$ python -q
>>> import numpy as np
>>> from numpy import linalg as LA
>>> np.set_printoptions(suppress=True, linewidth=120)
>>> m1 = np.load("dump.npy")
>>> m1
array([[72, 32, 32, 56, 16, 40, 32, 56],
       [72, 32, 32, 56, 16, 40, 32, 56],
       [72, 32, 32, 56, 16, 40, 32, 56],
       [27, 12, 12, 21,  6, 15, 12, 21],
       [27, 12, 12, 21,  6, 15, 12, 21],
       [63, 28, 28, 49, 14, 35, 28, 49],
       [36, 16, 16, 28,  8, 20, 16, 28],
       [18,  8,  8, 14,  4, 10,  8, 14]])
>>> # column 2 repeats column 1
>>> LA.matrix_power(m1, 2)
array([[16416,  7296,  7296, 12768,  3648,  9120,  7296, 12768],
       [16416,  7296,  7296, 12768,  3648,  9120,  7296, 12768],
       [16416,  7296,  7296, 12768,  3648,  9120,  7296, 12768],
       [ 6156,  2736,  2736,  4788,  1368,  3420,  2736,  4788],
       [ 6156,  2736,  2736,  4788,  1368,  3420,  2736,  4788],
       [14364,  6384,  6384, 11172,  3192,  7980,  6384, 11172],
       [ 8208,  3648,  3648,  6384,  1824,  4560,  3648,  6384],
       [ 4104,  1824,  1824,  3192,   912,  2280,  1824,  3192]])
>>> print(np.round(np.abs(LA.eigvals(m1)).max(), 2))
228.0
>>> np.round(np.sort(np.abs(LA.eigvals(m1))), 2) + 0
array([  0.,   0.,   0.,   0.,   0.,   0.,   0., 228.])
>>> U, s, VT = LA.svd(m1)
>>> s.round(2) + 0
array([267.25,   0.  ,   0.  ,   0.  ,   0.  ,   0.  ,   0.  ,   0.  ])
>>> out = U[:, :1] @ np.diag(s[:1]) @ VT[:1]
>>> np.round(np.abs(m1 - out).max(), 2)
np.float64(0.0)
